$ python3 -q
>>> import numpy as np
>>> np.set_printoptions(precision=1, suppress=True, linewidth=100, legacy="1.25")
>>> arr = np.load("test14.npy")
>>> arr
array([[0, 1, 0],
       [2, 0, 0],
       [0, 0, 1]])
>>> U, s, vt = np.linalg.svd(arr, full_matrices=False)
>>> np.abs(U[:, 0]).round(6).argmax()
1
>>> np.abs(vt[0])
array([1., 0., 0.])
>>> (s > 1e-8).sum()
3
>>> s / s[0]
array([1. , 0.5, 0.5])
>>> np.cumsum(s ** 2) / np.sum(s ** 2)
array([0.7, 0.8, 1. ])
>>> vt @ vt.T
array([[1., 0., 0.],
       [0., 1., 0.],
       [0., 0., 1.]])
>>> w, evecs = np.linalg.eig(arr)
>>> np.sort(np.linalg.eigvals(arr.T))
array([-1.4,  1. ,  1.4])
>>> np.prod(w)
-2.0
>>> x = np.array([3, 1, -2])
>>> target = arr @ x
>>> target
array([ 1,  6, -2])
>>> np.linalg.solve(arr, arr[:, 1])
array([0., 1., 0.])
>>> np.linalg.solve(arr, target)
array([ 3.,  1., -2.])
>>> np.linalg.solve(arr.T, arr[1])
array([0., 1., 0.])
>>> np.linalg.solve(arr, -3 * target)
array([-9., -3.,  6.])
>>> x = np.array([0, -2, 2])
>>> target = arr @ x
>>> b, lr = np.zeros(3), 1 / np.linalg.norm(arr, 2) ** 2
>>> for i in range(30):
...     b -= lr * arr.T @ (arr @ b - target)
...     if i % 5 == 0: print(i, round(np.linalg.norm(arr @ b - target), 1))
... 
0 2.1
5 0.5
10 0.1
15 0.0
20 0.0
25 0.0
>>> b
array([ 0., -2.,  2.])
>>> r0 = np.array([1, -2, 8])
>>> rng = np.random.default_rng(837746)
>>> E = np.outer(rng.normal(size=23), r0) + 0.1 * rng.normal(size=(23, 3))
>>> E.round(1) + 0
array([[-0.6,  1.1, -4.5],
       [-0.2,  0.2, -1. ],
       [ 0.8, -1.9,  7.3],
       [-0.5,  1.1, -3.8],
       [-0.7,  1.6, -6.7],
       [ 0.9, -1.6,  6.8],
       [ 0.9, -1.9,  7.7],
       [ 0.3, -0.8,  2.9],
       [ 1.1, -1.9,  8.4],
       [ 0.6, -1.3,  4.3],
       [ 1.1, -2.4,  9.1],
       [-0.3,  0.5, -1.9],
       [-0.3,  0.7, -3.1],
       [ 1.3, -2.3,  9. ],
       [ 0.6, -1.2,  4.4],
       [-0.1,  0. ,  0.1],
       [-0.2,  0.2, -1. ],
       [ 0.4, -0.6,  3. ],
       [-0.9,  1.5, -6.1],
       [ 0.4, -0.6,  3. ],
       [-1.2,  2.7, -9.9],
       [ 0.8, -1.6,  6.3],
       [-1.1,  2.3, -9.3]])
>>> # column 2 is much longer than the rest
>>> gram = np.cov(E, rowvar=False)
>>> np.median(E, axis=0)
array([ 0.3, -0.6,  2.9])
>>> gram.shape
(3, 3)
>>> np.argsort(-E.std(axis=0).round(6), kind="stable")
array([2, 1, 0])
>>> round(float(np.corrcoef(E[:, 0], E[:, 1])[0, 1]), 1)
-1.0
>>> W2 = E[[15, 10]].astype(float)
>>> for _ in range(6):
...     idx = np.linalg.norm(E[:, None] - W2, axis=-1).argmin(axis=1)
...     W2 = np.array([E[idx == j].mean(axis=0) for j in range(2)])
... 
>>> idx
array([0, 0, 1, 0, 0, 1, 1, 1, 1, 1, 1, 0, 0, 1, 1, 0, 0, 1, 0, 1, 0, 1, 0])
>>> W2[1] - W2[0]
array([ 1.3, -2.6, 10.3])
>>> np.bincount(idx)
array([11, 12])
>>> d = np.linalg.norm(E[:, None] - E[None], axis=-1)
>>> np.linalg.norm(E, axis=1)
array([ 4.7,  1. ,  7.6,  4. ,  6.9,  7. ,  8. ,  3. ,  8.7,  4.6,  9.4,  2. ,  3.2,  9.3,  4.6,
        0.2,  1. ,  3.1,  6.3,  3.1, 10.3,  6.5,  9.6])
>>> np.flatnonzero(d[14] < d.mean() / 2)
array([ 2,  5,  6,  7,  9, 14, 17, 19, 21])
>>> M = np.array([[-0.6, -0.7, -0.9],
...     [0.6, 0.8, -1.5],
...     [-0.2, 1.4, 1.8],
...     [0.9, 1.0, 0.7]])
>>> M[3] = M[0] + 0.3 * rng.normal(size=3)
>>> M
array([[-0.6, -0.7, -0.9],
       [ 0.6,  0.8, -1.5],
       [-0.2,  1.4,  1.8],
       [-0.2, -0.4, -0.7]])
>>> A2 = np.array([[2, 1, 1], [0, 0, 2]])
>>> W2 = np.kron(A2, M)
>>> W2.shape
(8, 9)
>>> np.round(np.linalg.norm(W2, 2), 1), np.round(np.linalg.norm(A2, 2) * np.linalg.norm(M, 2), 1)
(7.5, 7.5)
>>> data = np.array([[5, 3, 4, -1], [0, -5, 0, 4], [0, 0, -3, 4], [0, 0, 0, -4]])
>>> # triangular, det is the product of the diagonal
>>> idx = rng.permutation(4)
>>> idx
array([0, 3, 1, 2])
>>> A2 = data[idx][:, idx]
>>> np.round(np.linalg.det(A2), 1), round(float(np.linalg.det(data[idx])), 1)
(-300.0, -300.0)
>>> np.trace(A2)
-7
>>> np.allclose(A2, data)
False
>>> np.diag(A2)
array([ 5, -4, -5, -3])
>>> np.sort(np.abs(np.linalg.eigvals(A2)))
array([3., 4., 5., 5.])
>>> A2
array([[ 5, -1,  3,  4],
       [ 0, -4,  0,  0],
       [ 0,  4, -5,  0],
       [ 0,  4,  0, -3]])
>>> r0 = np.array([1, 2])
>>> np.array([np.convolve(row, r0, "same") for row in A2])
array([[  5,   9,   1,  10],
       [  0,  -4,  -8,   0],
       [  0,   4,   3, -10],
       [  0,   4,   8,  -3]])
>>> np.convolve(A2[0], r0)
array([ 5,  9,  1, 10,  8])
>>> A = np.array([[-0.8, 0.2, 0.0], [0.5, -0.6, 0.1], [0.7, -1.8, 2.4]])
>>> # row 2 is much longer than the rest
>>> r0, v = A[2], A[1]
>>> round(float(r0 @ r0), 1)
9.5
>>> p = (r0 @ v) / (r0 @ r0) * r0
>>> v - p
array([ 0.4, -0.3, -0.3])
>>> np.linalg.matrix_rank(np.outer(r0, v))
1
>>> p
array([ 0.1, -0.3,  0.4])
>>> th = np.radians(36)
>>> r_ = np.eye(3)
>>> r_[2, 2] = r_[0, 0] = np.cos(th)
>>> r_[2, 0], r_[0, 2] = -np.sin(th), np.sin(th)
>>> r_
array([[ 0.8,  0. ,  0.6],
       [ 0. ,  1. ,  0. ],
       [-0.6,  0. ,  0.8]])
>>> A2 = A @ r_.T
>>> np.linalg.svd(A, compute_uv=False), np.linalg.svd(A2, compute_uv=False)
(array([3.1, 0.9, 0.3]), array([3.1, 0.9, 0.3]))
>>> np.abs(A2 - A).max(axis=0)
array([1.3, 0. , 0.9])
>>> round(np.linalg.det(r_), 1), round(float(np.trace(r_)), 1)
(1.0, 2.6)
>>> A2
array([[-0.6,  0.2,  0.5],
       [ 0.5, -0.6, -0.2],
       [ 2. , -1.8,  1.5]])
>>> x = np.array([1, 8, 2])
>>> h = np.maximum(A @ x, 0)
>>> np.tanh(A @ x)
array([ 0.7, -1. , -1. ])
>>> np.flatnonzero(h > 1e-9)
array([0])
>>> A2 = np.array([[0, 4, -5, 1], [-2, 1, -3, -4], [0, 2, 3, -5], [-3, -5, -1, -3]])
>>> F = np.triu(A2)
>>> F
array([[ 0,  4, -5,  1],
       [ 0,  1, -3, -4],
       [ 0,  0,  3, -5],
       [ 0,  0,  0, -3]])
>>> idx = rng.permutation(4)
>>> idx
array([0, 3, 1, 2])
>>> A2 = F[idx][:, idx]
>>> A2
array([[ 0,  1,  4, -5],
       [ 0, -3,  0,  0],
       [ 0, -4,  1, -3],
       [ 0, -5,  0,  3]])
>>> np.allclose(A2, F)
False
>>> round(float(np.linalg.det(A2)), 1), round(np.linalg.det(F[idx]), 1)
(0.0, 0.0)
>>> U, s, vt = np.linalg.svd(F)
>>> np.argmax(s[:-1] / (s[1:] + 1e-6)) + 1
3
>>> A2 = U[:, :3] @ np.diag(s[:3]) @ vt[:3]
>>> round(np.abs(F - A2).max(), 1)
0.0
>>> round(np.linalg.norm(F - A2) / np.linalg.norm(F), 1)
0.0
>>> K = np.load("m.npy")
>>> K
array([[ 3,  3,  0,  1],
       [ 0, -3, -1,  3],
       [ 0,  0, -3, -1],
       [ 0,  0,  0,  0]])
>>> # rows and columns are dependent
>>> U, s, vt = np.linalg.svd(A, full_matrices=False)
>>> np.abs(U[:, 0]).round(6).argmax()
2
>>> np.allclose(U * s @ vt, A)
True
>>> round(np.sqrt((s ** 2).sum()), 1), round(float(np.linalg.norm(A)), 1)
(3.3, 3.3)
>>> np.round(vt @ vt.T, 1) + 0
array([[1., 0., 0.],
       [0., 1., 0.],
       [0., 0., 1.]])
>>> np.linalg.matrix_power(K - np.diag(np.diag(K)), 4)
array([[0, 0, 0, 0],
       [0, 0, 0, 0],
       [0, 0, 0, 0],
       [0, 0, 0, 0]])
>>> np.linalg.matrix_rank(K - K[0, 0] * np.eye(4))
3
>>> np.prod(np.diag(K)), np.round(np.linalg.det(K), 1)
(0, 0.0)
>>> [int(np.linalg.matrix_rank(np.linalg.matrix_power(K, p))) for p in range(1, 5)]
[3, 3, 3, 3]
>>> round(np.trace(np.linalg.pinv(K) @ K), 1)
3.0
>>> J = np.array([[0, 1, 0], [1, 0, 0], [0, 0, 0]])
>>> # rank 2
>>> [round(float(x), 1) for x in np.linalg.svd(J, compute_uv=False)[:3]]
[1.0, 1.0, 0.0]
>>> np.linalg.matrix_rank(J, rtol=0.1)
2
>>> np.argsort(-np.linalg.norm(J, axis=0).round(6), kind="stable")[:3]
array([0, 1, 2])
>>> J @ J
array([[1, 0, 0],
       [0, 1, 0],
       [0, 0, 0]])
>>> np.trace(J @ J @ J) // 6
0
>>> J.sum(axis=0)
array([1, 1, 0])
>>> low = np.diag(J.sum(axis=1)) - J
>>> np.linalg.matrix_rank(low)
1
>>> low @ np.ones(3)
array([0., 0., 0.])
>>> round(np.linalg.det(low[1:, 1:]))
0
>>> np.linalg.eigvalsh(low)
array([0., 0., 2.])
>>> rank = np.linalg.matrix_rank(J)
>>> rank
2
>>> null = np.linalg.svd(J)[2][rank:].T
>>> null[:, 0] / null[np.abs(null[:, 0]).round(6).argmax(), 0]
array([0., 0., 1.])
>>> [int(np.linalg.matrix_rank(J[:, :j + 1])) for j in range(3)]
[1, 2, 2]
>>> null @ null.T
array([[0., 0., 0.],
       [0., 0., 0.],
       [0., 0., 1.]])
>>> [int(np.linalg.matrix_rank(J[:i])) for i in range(1, len(J) + 1)]
[1, 2, 2]
